% python3 -q
>>> import numpy as np
>>> np.set_printoptions(precision=1, suppress=True, linewidth=100)
>>> def tidy(a):
...     return np.round(a, 1) + 0
... 
>>> arr = np.load("dump.npy")
>>> arr
array([[ 6,  0, -2,  0, -5, -4, -3, -5, -2, -2],
       [ 0, -2, -6, -2,  0,  1, -5,  2,  5,  2],
       [-2, -6, -6,  1,  0,  1,  5, -1,  3,  2],
       [ 0, -2,  1,  0, -5,  0, -5, -4,  2, -3],
       [-5,  0,  0, -5, -4,  2, -5,  0, -3, -3],
       [-4,  1,  1,  0,  2, -2, -2, -2,  5,  3],
       [-3, -5,  5, -5, -5, -2, -6,  4,  4,  1],
       [-5,  2, -1, -4,  0, -2,  4,  2,  4, -1],
       [-2,  5,  3,  2, -3,  5,  4,  4,  4, -4],
       [-2,  2,  2, -3, -3,  3,  1, -1, -4,  0]])
>>> w, vecs = np.linalg.eigh(arr)
>>> print(tidy(np.linalg.svd(arr, compute_uv=False)))
[17.  15.5 14.4  9.5  9.2  7.5  7.3  6.1  3.4  1. ]
>>> tidy(w)
array([-17. , -14.4,  -9.5,  -7.5,  -1. ,   3.4,   6.1,   7.3,   9.2,  15.5])
>>> print(tidy(w.sum()), np.trace(arr))
-8.0 -8
>>> (w > 1e-8).sum(), (w < -1e-8).sum()
(np.int64(5), np.int64(5))
>>> x = np.array([2, -1, 2, 0, 0, -1, -2, 1, 1, 0])
>>> print(arr @ np.ones(10))
[-17.  -5.  -3. -16. -23.   2. -12.  -1.  18.  -5.]
>>> arr * x
array([[ 12,   0,  -4,   0,   0,   4,   6,  -5,  -2,   0],
       [  0,   2, -12,   0,   0,  -1,  10,   2,   5,   0],
       [ -4,   6, -12,   0,   0,  -1, -10,  -1,   3,   0],
       [  0,   2,   2,   0,   0,   0,  10,  -4,   2,   0],
       [-10,   0,   0,   0,   0,  -2,  10,   0,  -3,   0],
       [ -8,  -1,   2,   0,   0,   2,   4,  -2,   5,   0],
       [ -6,   5,  10,   0,   0,   2,  12,   4,   4,   0],
       [-10,  -2,  -2,   0,   0,   2,  -8,   2,   4,   0],
       [ -4,  -5,   6,   0,   0,  -5,  -8,   4,   4,   0],
       [ -4,  -2,   4,   0,   0,  -3,  -2,  -1,  -4,   0]])
>>> (arr @ x).argmax()
np.int64(6)
>>> np.sign((arr @ x).round(6))
array([ 1,  1, -1,  1, -1,  1,  1, -1, -1, -1])
>>> np.linalg.norm(arr @ x) <= np.linalg.norm(arr, 2) * np.linalg.norm(x) + 1e-9
np.True_
>>> rng = np.random.default_rng(376307)
>>> labels = rng.permutation(10)
>>> labels
array([6, 9, 2, 7, 3, 0, 8, 4, 5, 1])
>>> B = arr[labels][:, labels]
>>> np.diag(B)
array([-6,  0, -6,  2,  0,  6,  4, -4, -2, -2])
>>> B
array([[-6,  1,  5,  4, -5, -3,  4, -5, -2, -5],
       [ 1,  0,  2, -1, -3, -2, -4, -3,  3,  2],
       [ 5,  2, -6, -1,  1, -2,  3,  0,  1, -6],
       [ 4, -1, -1,  2, -4, -5,  4,  0, -2,  2],
       [-5, -3,  1, -4,  0,  0,  2, -5,  0, -2],
       [-3, -2, -2, -5,  0,  6, -2, -5, -4,  0],
       [ 4, -4,  3,  4,  2, -2,  4, -3,  5,  5],
       [-5, -3,  0,  0, -5, -5, -3, -4,  2,  0],
       [-2,  3,  1, -2,  0, -4,  5,  2, -2,  1],
       [-5,  2, -6,  2, -2,  0,  5,  0,  1, -2]])
>>> x = np.array([-4, 1, 1, -1, 1, 1, 4, -1, 2, 4])
>>> a = np.maximum(B @ x, 0)
>>> np.maximum(B @ (3 * x), 0)
array([45,  0,  0,  0, 81, 24, 84,  9, 84, 78])
>>> np.flatnonzero(a > 1e-9)
array([0, 4, 5, 6, 7, 8, 9])
>>> C2 = arr.T @ arr
>>> C2
array([[123,  -1, -24,  60,   9, -28,  -7, -48, -55,  -3],
       [ -1, 103,  39,  19,  16,  27,  48,  10, -27, -34],
       [-24,  39, 117, -15, -33,   7, -21,  26, -17, -26],
       [ 60,  19, -15,  84,  48,   8,  59, -22,  -8,   4],
       [  9,  16, -33,  48, 113,  -6,  71,  12,   2,  50],
       [-28,  27,   7,   8,  -6,  68,  33,  30,  -8, -20],
       [ -7,  48, -21,  59,  71,  33, 182,  23,  -5,   4],
       [-48,  10,  26, -22,  12,  30,  23,  87,  43,   4],
       [-55, -27, -17,  -8,   2,  -8,  -5,  43, 140,  22],
       [ -3, -34, -26,   4,  50, -20,   4,   4,  22,  57]])
>>> np.diag(C2)
array([123, 103, 117,  84, 113,  68, 182,  87, 140,  57])
>>> (arr @ arr.T).shape
(10, 10)
>>> tidy(np.linalg.svd(arr, compute_uv=False) ** 2)
array([290.7, 240.2, 208.2,  90.8,  85.1,  56.3,  52.8,  37.2,  11.8,   1. ])
>>> tidy(np.linalg.eigvalsh(C2)[::-1])
array([290.7, 240.2, 208.2,  90.8,  85.1,  56.3,  52.8,  37.2,  11.8,   1. ])
>>> np.allclose(C2, C2.T)
True
>>> J = np.load("layer12.npy")
>>> J
array([[-1,  1,  1, -1],
       [ 3, -3,  2,  3],
       [ 0,  2,  0,  0],
       [ 2,  2,  1,  1]])
>>> def softmax(z):
...     e = np.exp(z - z.max(axis=-1, keepdims=True))
...     return e / e.sum(axis=-1, keepdims=True)
... 
>>> tidy(softmax(J[2] + -2))
array([0.1, 0.7, 0.1, 0.1])
>>> tidy(softmax(J).sum(axis=1))
array([1., 1., 1., 1.])
>>> tidy(softmax(10 * J[2]))
array([0., 1., 0., 0.])
>>> att = J @ J.T / np.sqrt(4)
>>> print(tidy(softmax(att)))
[[0.7 0.  0.2 0.1]
 [0.  1.  0.  0. ]
 [0.2 0.  0.4 0.4]
 [0.  0.1 0.  0.9]]
>>> softmax(att).round(6).argmax(axis=1)
array([0, 1, 2, 3])
>>> print(tidy(softmax(att + np.triu(np.full(att.shape, -np.inf), 1))))
[[1.  0.  0.  0. ]
 [0.  1.  0.  0. ]
 [0.3 0.  0.7 0. ]
 [0.  0.1 0.  0.9]]
>>> B = J / np.sqrt((J ** 2).mean(axis=1, keepdims=True))
>>> tidy(B[3])
array([1.3, 1.3, 0.6, 0.6])
>>> np.linalg.matrix_rank(J - J.mean(axis=1, keepdims=True))
np.int64(3)
>>> print(tidy(J - J.mean(axis=1, keepdims=True)))
[[-1.   1.   1.  -1. ]
 [ 1.8 -4.2  0.8  1.8]
 [-0.5  1.5 -0.5 -0.5]
 [ 0.5  0.5 -0.5 -0.5]]
>>> np.allclose(J @ J.T, J.T @ J)
False
>>> J @ J
array([[ 2, -4,  0,  3],
       [-6, 22,  0, -9],
       [ 6, -6,  4,  6],
       [ 6,  0,  7,  5]])
>>> tidy(np.sort(np.abs(np.linalg.eigvals(J))))
array([0.8, 0.8, 2.9, 5. ])
>>> np.allclose(J, J.T)
False
>>> (J + J.T) / 2
array([[-1. ,  2. ,  0.5,  0.5],
       [ 2. , -3. ,  2. ,  2.5],
       [ 0.5,  2. ,  0. ,  0.5],
       [ 0.5,  2.5,  0.5,  1. ]])
>>> (J - J.T) / 2
array([[ 0. , -1. ,  0.5, -1.5],
       [ 1. ,  0. ,  0. ,  0.5],
       [-0.5,  0. ,  0. , -0.5],
       [ 1.5, -0.5,  0.5,  0. ]])
>>> m1 = np.loadtxt("w.csv", delimiter=",")
>>> print(m1)
[[6. 2. 0. 0. 0. 0. 0. 0.]
 [2. 6. 2. 0. 0. 0. 0. 0.]
 [0. 2. 8. 2. 0. 0. 0. 0.]
 [0. 0. 2. 1. 2. 0. 0. 0.]
 [0. 0. 0. 2. 9. 2. 0. 0.]
 [0. 0. 0. 0. 2. 7. 2. 0.]
 [0. 0. 0. 0. 0. 2. 1. 2.]
 [0. 0. 0. 0. 0. 0. 2. 2.]]
>>> Q, r_ = np.linalg.qr(m1)
>>> tidy(Q)
array([[-0.9,  0.3, -0.1,  0. ,  0. ,  0. ,  0. ,  0. ],
       [-0.3, -0.9,  0.3,  0. ,  0. ,  0. ,  0. , -0.1],
       [ 0. , -0.4, -0.9,  0.1,  0. ,  0. ,  0. ,  0.3],
       [ 0. ,  0. , -0.3, -0.2,  0. , -0.2, -0.1, -0.9],
       [ 0. ,  0. ,  0. , -1. ,  0. ,  0. ,  0. ,  0.2],
       [ 0. ,  0. ,  0. ,  0. , -1. ,  0. ,  0. ,  0. ],
       [ 0. ,  0. ,  0. ,  0. ,  0. ,  1. ,  0. , -0.2],
       [ 0. ,  0. ,  0. ,  0. ,  0. ,  0. , -1. ,  0.1]])
>>> tidy(abs(r_[0, 0])), tidy(np.linalg.norm(m1[:, 0]))
(np.float64(6.3), np.float64(6.3))
>>> tidy(Q.T @ Q)
array([[1., 0., 0., 0., 0., 0., 0., 0.],
       [0., 1., 0., 0., 0., 0., 0., 0.],
       [0., 0., 1., 0., 0., 0., 0., 0.],
       [0., 0., 0., 1., 0., 0., 0., 0.],
       [0., 0., 0., 0., 1., 0., 0., 0.],
       [0., 0., 0., 0., 0., 1., 0., 0.],
       [0., 0., 0., 0., 0., 0., 1., 0.],
       [0., 0., 0., 0., 0., 0., 0., 1.]])
